>>> import numpy as np
>>> np.set_printoptions(precision=2, suppress=True, linewidth=200)
>>> M = np.load("data.npy")
>>> M
array([[ 17,   1,   7,   1],
       [  1,  19, -14,   4],
       [  7, -14,  14,  -3],
       [  1,   4,  -3,   2]])
>>> # equal to its transpose
>>> Uu, sig, VT = np.linalg.svd(M)
>>> V = VT[:(sig > 1e-8).sum()]
>>> rng = np.random.default_rng(8231)
>>> x = M[0] + 2 * M[1] + rng.integers(2) * np.eye(4)[0]
>>> x
array([ 20.,  39., -21.,   9.])
>>> V.T @ V
array([[ 0.88,  0.18,  0.26,  0.1 ],
       [ 0.18,  0.74, -0.37, -0.14],
       [ 0.26, -0.37,  0.45, -0.2 ],
       [ 0.1 , -0.14, -0.2 ,  0.93]])
>>> round(np.linalg.norm(x - V.T @ V @ x), 2)
np.float64(0.35)
>>> np.linalg.matrix_rank(np.vstack([M, x]))
np.int64(4)
>>> ang = np.radians(90)
>>> Rm = np.eye(4)
>>> Rm[0, 0] = Rm[1, 1] = np.cos(ang)
>>> Rm[0, 1], Rm[1, 0] = -np.sin(ang), np.sin(ang)
>>> Rm.round(2) + 0
array([[ 0., -1.,  0.,  0.],
       [ 1.,  0.,  0.,  0.],
       [ 0.,  0.,  1.,  0.],
       [ 0.,  0.,  0.,  1.]])
>>> out = M @ Rm.T
>>> np.round(np.linalg.svd(M, compute_uv=False), 2) + 0, np.round(np.linalg.svd(out, compute_uv=False), 2) + 0
(array([32.43, 18.47,  1.1 ,  0.  ]), array([32.43, 18.47,  1.1 ,  0.  ]))
>>> np.allclose(np.linalg.norm(M, axis=1), np.linalg.norm(out, axis=1))
True
>>> np.abs(out - M).max(axis=0)
array([20., 21.,  0.,  0.])
>>> data = np.array([[0, 3], [-3, -2], [0, -2]])
>>> data
array([[ 0,  3],
       [-3, -2],
       [ 0, -2]])
>>> z = rng.permutation(4)
>>> z
array([3, 1, 0, 2])
>>> out = M[z][:, z]
>>> np.allclose(out, M)
False
>>> round(float(np.linalg.det(out)), 2), round(float(np.linalg.det(M[z])), 2)
(0.0, -0.0)
>>> x = np.array([3, 4])
>>> y = data @ x
>>> b, lr = np.zeros(2), 1 / np.linalg.norm(data, 2) ** 2
>>> for i in range(200):
...     b -= lr * data.T @ (data @ b - y)
...     if i % 50 == 0: print(i, round(np.linalg.norm(data @ b - y), 2))
... 
0 1.3
50 0.0
100 0.0
150 0.0
>>> b
array([3., 4.])
>>> np.round(np.linalg.cond(data), 2)
np.float64(1.87)
>>> out = np.c_[data[:, :1] @ np.array([[-2]]), np.array([2, 1, 2])]
>>> out
array([[0, 2],
       [6, 1],
       [0, 2]])
>>> np.round(np.linalg.lstsq(data, out[:, 0])[0], 2) + 0
array([-2.,  0.])
>>> np.round(np.linalg.norm(out - data @ np.linalg.lstsq(data, out)[0], axis=0), 2) + 0
array([0.  , 2.77])
>>> np.linalg.matrix_rank(np.c_[data, out])
np.int64(3)
>>> np.linalg.matrix_rank(out)
np.int64(2)
>>> np.linalg.norm(np.linalg.qr(data)[0].T @ out, axis=0) ** 2 / ((out ** 2).sum(axis=0) + 1e-12)
array([1.  , 0.15])
>>> hat = data @ np.linalg.solve(data.T @ data, data.T)
>>> np.linalg.matrix_rank(np.eye(3) - hat)
np.int64(1)
>>> hat.round(2) + 0
array([[ 0.69,  0.  , -0.46],
       [ 0.  ,  1.  ,  0.  ],
       [-0.46,  0.  ,  0.31]])
>>> np.round(hat @ data[:, 0], 2) + 0
array([ 0., -3.,  0.])
>>> np.round((np.eye(3) - hat) @ data, 2) + 0
array([[0., 0.],
       [0., 0.],
       [0., 0.]])
>>> u, r1 = data[0], data[1]
>>> u @ r1
np.int64(-6)
>>> p = (u @ r1) / (u @ u) * u
>>> round(float(np.linalg.norm(u + r1) ** 2 + np.linalg.norm(u - r1) ** 2), 2)
44.0
>>> np.linalg.matrix_rank(np.outer(u, r1))
np.int64(1)
>>> r1 - p
array([-3.,  0.])
>>> p
array([-0., -2.])
>>> feats = np.load("layer11.npy")
>>> feats
array([[ 14, -12,   6],
       [  0,   0,   0],
       [  5,  -5,   5],
       [  5, -11,   4],
       [  5,  -5,   5],
       [  5, -11,   4],
       [  0,  -6,  -1],
       [  0,   0,   0],
       [  9,  -1,   2],
       [  0,  -6,  -1],
       [  5,  -5,   5],
       [  0,   0,   0],
       [  0,   0,   0],
       [  0,  -6,  -1],
       [  0,  -6,  -1],
       [  5, -11,   4],
       [  5, -11,   4],
       [  0,   0,   0],
       [  0,   0,   0],
       [  0,   0,   0]])
>>> x = np.array([4, 5, 1])
>>> h = np.maximum(feats @ x, 0)
>>> feats * (h > 1e-9)[:, None]
array([[ 14, -12,   6],
       [  0,   0,   0],
       [  0,   0,   0],
       [  0,   0,   0],
       [  0,   0,   0],
       [  0,   0,   0],
       [  0,   0,   0],
       [  0,   0,   0],
       [  9,  -1,   2],
       [  0,   0,   0],
       [  0,   0,   0],
       [  0,   0,   0],
       [  0,   0,   0],
       [  0,   0,   0],
       [  0,   0,   0],
       [  0,   0,   0],
       [  0,   0,   0],
       [  0,   0,   0],
       [  0,   0,   0],
       [  0,   0,   0]])
>>> feats.T @ h
array([325, -57,  78])
>>> np.maximum(feats @ x, 0) - np.maximum(-feats @ x, 0)
array([  2,   0,   0, -31,   0, -31, -31,   0,  33, -31,   0,   0,   0, -31, -31, -31, -31,   0,   0,   0])
>>> X = np.load("x.npy")
>>> X
array([[-1.5,  1.5, -0.1],
       [-1.4,  0.3,  1.4],
       [ 0.3, -0.5,  0.3],
       [-1. , -1.6,  0. ],
       [-1.7, -0.5, -0.4],
       [ 1.5, -0.1,  0.4],
       [-0.3,  0.9,  0.6],
       [ 1.8, -0.5, -0.1],
       [-0.2,  0.7, -0.7],
       [-0.9,  0.1, -0.7],
       [ 0.9, -0.6,  0.5],
       [ 0.8,  1. , -1.5],
       [ 0.6,  1.2,  1.2],
       [-0.6, -0.2, -1.5],
       [-1. ,  2.4, -1. ],
       [ 1.2,  0.2, -0.6],
       [ 0.4, -0.4, -0.7],
       [-0.3, -1. , -1. ],
       [ 0.4,  0.2, -1.1],
       [-1.7,  0.7,  0.4],
       [-0.9,  0.7,  1. ],
       [-0.2,  2. ,  1.6],
       [ 0.2,  0.4, -0.5],
       [-6.6, -2.4,  0. ]])
>>> out = X + rng.integers(-2, 3, (24, 1)) @ rng.integers(-2, 3, (1, 3))
>>> out
array([[-1.5, -0.5, -2.1],
       [-1.4, -0.7,  0.4],
       [ 0.3, -1.5, -0.7],
       [-1. , -3.6, -2. ],
       [-1.7, -2.5, -2.4],
       [ 1.5,  0.9,  1.4],
       [-0.3,  2.9,  2.6],
       [ 1.8,  0.5,  0.9],
       [-0.2, -0.3, -1.7],
       [-0.9, -1.9, -2.7],
       [ 0.9,  1.4,  2.5],
       [ 0.8,  3. ,  0.5],
       [ 0.6,  3.2,  3.2],
       [-0.6, -1.2, -2.5],
       [-1. ,  3.4,  0. ],
       [ 1.2,  1.2,  0.4],
       [ 0.4, -1.4, -1.7],
       [-0.3, -2. , -2. ],
       [ 0.4, -0.8, -2.1],
       [-1.7, -0.3, -0.6],
       [-0.9, -0.3,  0. ],
       [-0.2,  4. ,  3.6],
       [ 0.2,  1.4,  0.5],
       [-6.6, -1.4,  1. ]])
>>> np.linalg.matrix_rank(out - X, tol=1e-8)
np.int64(1)
>>> def softmax(z):
...     e = np.exp(z - z.max(axis=-1, keepdims=True))
...     return e / e.sum(axis=-1, keepdims=True)
... 
>>> np.round(softmax(M[3]), 2) + 0
array([0.04, 0.84, 0.  , 0.11])
>>> softmax(M).sum(axis=1)
array([1., 1., 1., 1.])
>>> S = M @ M.T / np.sqrt(4)
>>> softmax(S)[3] @ M
array([  1.,  19., -14.,   4.])
>>> np.round(softmax(S + np.triu(np.full(S.shape, -np.inf), 1)), 2) + 0
array([[1., 0., 0., 0.],
       [0., 1., 0., 0.],
       [0., 0., 1., 0.],
       [0., 1., 0., 0.]])
>>> cen = X - X.mean(axis=0)
>>> Uu, sig, VT = np.linalg.svd(cen, full_matrices=False)
>>> (np.sign(Uu[:, 0]) == np.sign(Uu[0, 0])).astype(int)
array([1, 1, 0, 1, 1, 0, 0, 0, 0, 1, 0, 0, 0, 1, 0, 0, 0, 1, 0, 1, 1, 0, 0, 1])
>>> np.abs(VT[-1])
array([0.17, 0.44, 0.88])
>>> sig
array([8.17, 4.98, 3.95])
>>> VT[0] * np.sign(VT[0, np.abs(VT[0]).argmax()])
array([ 0.95,  0.3 , -0.03])
>>> np.round((sig ** 2).sum() ** 2 / (sig ** 4).sum(), 2)
np.float64(2.16)
>>> np.searchsorted(np.cumsum(sig ** 2) / (sig ** 2).sum(), 0.9) + 1
np.int64(3)
>>> C2 = np.cov(X, rowvar=False)
>>> np.argwhere(np.triu(np.abs(np.corrcoef(X.T)) > 0.8, 1))
array([], shape=(0, 2), dtype=int64)
>>> np.linalg.eigvalsh(C2)[::-1]
array([2.91, 1.08, 0.68])
>>> np.polyfit(X[:, 2], X[:, 0], 1)
array([-0.13, -0.44])
>>> round(float(np.corrcoef(X[:, 2], X[:, 0])[0, 1]), 2)
-0.07
>>> np.corrcoef(X.T)
array([[ 1.  ,  0.31, -0.07],
       [ 0.31,  1.  ,  0.15],
       [-0.07,  0.15,  1.  ]])
>>> C2.shape
(3, 3)
>>> X.std(axis=0)
array([1.62, 1.06, 0.86])
>>> np.median(X, axis=0)
array([-0.25,  0.2 , -0.1 ])
>>> out = np.c_[X[:, :1] @ np.array([[-2]]), np.array([1, 0, 0, 2, 3, 3, 1, -3, 0, -3, 2, -1, 3, -2, 2, -3, -1, 1, -2, 2, -1, 3, 1, 2])]
>>> out
array([[ 3. ,  1. ],
       [ 2.8,  0. ],
       [-0.6,  0. ],
       [ 2. ,  2. ],
       [ 3.4,  3. ],
       [-3. ,  3. ],
       [ 0.6,  1. ],
       [-3.6, -3. ],
       [ 0.4,  0. ],
       [ 1.8, -3. ],
       [-1.8,  2. ],
       [-1.6, -1. ],
       [-1.2,  3. ],
       [ 1.2, -2. ],
       [ 2. ,  2. ],
       [-2.4, -3. ],
       [-0.8, -1. ],
       [ 0.6,  1. ],
       [-0.8, -2. ],
       [ 3.4,  2. ],
       [ 1.8, -1. ],
       [ 0.4,  3. ],
       [-0.4,  1. ],
       [13.2,  2. ]])
>>> np.round(np.linalg.lstsq(X, out[:, 0])[0], 2) + 0
array([-2.,  0.,  0.])
>>> np.linalg.norm(np.linalg.qr(X)[0].T @ out, axis=0) ** 2 / ((out ** 2).sum(axis=0) + 1e-12)
array([1. , 0.3])
>>> out = np.array([[6, 1, -7, -5], [6, -3, -2, 1], [5, 3, 4, 5], [4, 9, 8, 0]])
>>> mat = np.triu(out)
>>> mat
array([[ 6,  1, -7, -5],
       [ 0, -3, -2,  1],
       [ 0,  0,  4,  5],
       [ 0,  0,  0,  0]])
>>> # triangular, det is the product of the diagonal
>>> mat @ mat
array([[ 36,   3, -72, -64],
       [  0,   9,  -2, -13],
       [  0,   0,  16,  20],
       [  0,   0,   0,   0]])
>>> np.linalg.matrix_power(mat - np.diag(np.diag(mat)), 4)
array([[0, 0, 0, 0],
       [0, 0, 0, 0],
       [0, 0, 0, 0],
       [0, 0, 0, 0]])
